% python3 -q
>>> import numpy as np
>>> np.set_printoptions(precision=2, suppress=True, linewidth=140)
>>> F = np.loadtxt("sample5.csv", delimiter=",")
>>> F
array([[1., 1., 0.],
       [1., 1., 1.],
       [0., 1., 1.]])
>>> # symmetric, so the eigenvalues are real
>>> vals, vecs = np.linalg.eigvalsh(F)
Traceback (most recent call last):
  File "<python-input-5>", line 1, in <module>
    vals, vecs = np.linalg.eigvalsh(F)
    ^^^^^^^^^^
ValueError: too many values to unpack (expected 2)
>>> vals, vecs = np.linalg.eigh(F)
>>> round(vals.sum(), 2), np.trace(F)
(np.float64(3.0), np.float64(3.0))
>>> print(np.abs(vecs[:, -1]))
[0.5  0.71 0.5 ]
>>> np.linalg.svd(F, compute_uv=False)
array([2.41, 1.  , 0.41])
>>> np.linalg.eigvalsh(F + 2 * np.eye(3))
array([1.59, 3.  , 4.41])
>>> print(np.linalg.eigvalsh(F @ F))
[0.17 1.   5.83]
>>> np.round(vecs.T @ vecs, 2) + 0
array([[1., 0., 0.],
       [0., 1., 0.],
       [0., 0., 1.]])
>>> np.round(vecs @ np.diag(vals) @ vecs.T, 2) + 0
array([[1., 1., 0.],
       [1., 1., 1.],
       [0., 1., 1.]])
>>> print(np.unique(vals.round(6) + 0, return_counts=True)[1])
[1 1 1]
>>> M = np.load("a.npy")
>>> M
array([[ 11.03,  12.98,  21.96,   3.98,  17.99,  18.99,  12.01,   0.  ],
       [ -5.99,  -2.03,  -8.02,  -0.02,  -8.01, -10.01,  -4.02,   0.02],
       [ -0.02, -14.  , -11.  ,  -6.  ,  -4.98,  -1.  ,  -7.01,   0.01],
       [ -3.99,   8.03,   2.  ,   3.99,  -1.99,  -6.01,   2.  ,   0.03],
       [  7.01,  -7.  ,   1.99,  -3.98,   5.99,  10.99,  -0.02,  -0.02]])
>>> np.linalg.norm(M, axis=0)
array([14.92, 21.96, 25.99,  9.14, 21.27, 24.87, 14.61,  0.04])
>>> np.round(np.linalg.norm(M) ** 2 / np.linalg.norm(M, 2) ** 2, 2)
np.float64(1.25)
>>> round(np.linalg.norm(M, 1), 2), round(float(np.linalg.norm(M, np.inf)), 2)
(np.float64(47.0), 98.94)
>>> rng = np.random.default_rng(7979)
>>> idx = rng.integers(0, 2, 8)
>>> mat = np.array([[-1, 0, 3, 0, -3, -1, 0, 3],
...     [0, 0, -3, -1, 2, 3, -1, -2],
...     [2, -2, 2, 0, -2, -3, -3, -3],
...     [-1, -2, 1, 0, -1, -3, -2, -3],
...     [-2, -3, -3, 2, -3, 1, -3, -3],
...     [3, -3, 0, -2, -3, -2, -3, -2],
...     [0, -1, -2, 2, -3, 2, 0, -2],
...     [-3, -1, -1, -1, -2, 1, -2, 3]]) * (idx[:, None] == idx)
>>> mat
array([[-1,  0,  3,  0, -3,  0,  0,  0],
       [ 0,  0,  0, -1,  0,  3, -1, -2],
       [ 2,  0,  2,  0, -2,  0,  0,  0],
       [ 0, -2,  0,  0,  0, -3, -2, -3],
       [-2,  0, -3,  0, -3,  0,  0,  0],
       [ 0, -3,  0, -2,  0, -2, -3, -2],
       [ 0, -1,  0,  2,  0,  2,  0, -2],
       [ 0, -1,  0, -1,  0,  1, -2,  3]])
>>> idx = rng.permutation(8)
>>> B = mat[:, idx] * rng.choice([-1, 1], 8)
>>> B
array([[ 0,  3,  0,  3,  0, -1,  0,  0],
       [ 1,  0, -1,  0,  2,  0,  0,  3],
       [ 0,  2,  0,  2,  0,  2,  0,  0],
       [ 0,  0, -2,  0,  3,  0,  2, -3],
       [ 0, -3,  0,  3,  0, -2,  0,  0],
       [ 2,  0, -3,  0,  2,  0,  3, -2],
       [-2,  0,  0,  0,  2,  0,  1,  2],
       [ 1,  0, -2,  0, -3,  0,  1,  1]])
>>> Uu, _, vt = np.linalg.svd(mat.T @ B)
>>> np.round(np.linalg.lstsq(mat, B)[0], 2) + 0
array([[ 0.,  0.,  0.,  0.,  0.,  1.,  0.,  0.],
       [ 0.,  0.,  0.,  0.,  0.,  0., -1.,  0.],
       [ 0.,  1.,  0.,  0.,  0.,  0.,  0.,  0.],
       [-1.,  0.,  0.,  0.,  0.,  0.,  0.,  0.],
       [ 0.,  0.,  0., -1.,  0.,  0.,  0.,  0.],
       [ 0.,  0.,  0.,  0.,  0.,  0.,  0.,  1.],
       [ 0.,  0.,  1.,  0.,  0.,  0.,  0.,  0.],
       [ 0.,  0.,  0.,  0., -1.,  0.,  0.,  0.]])
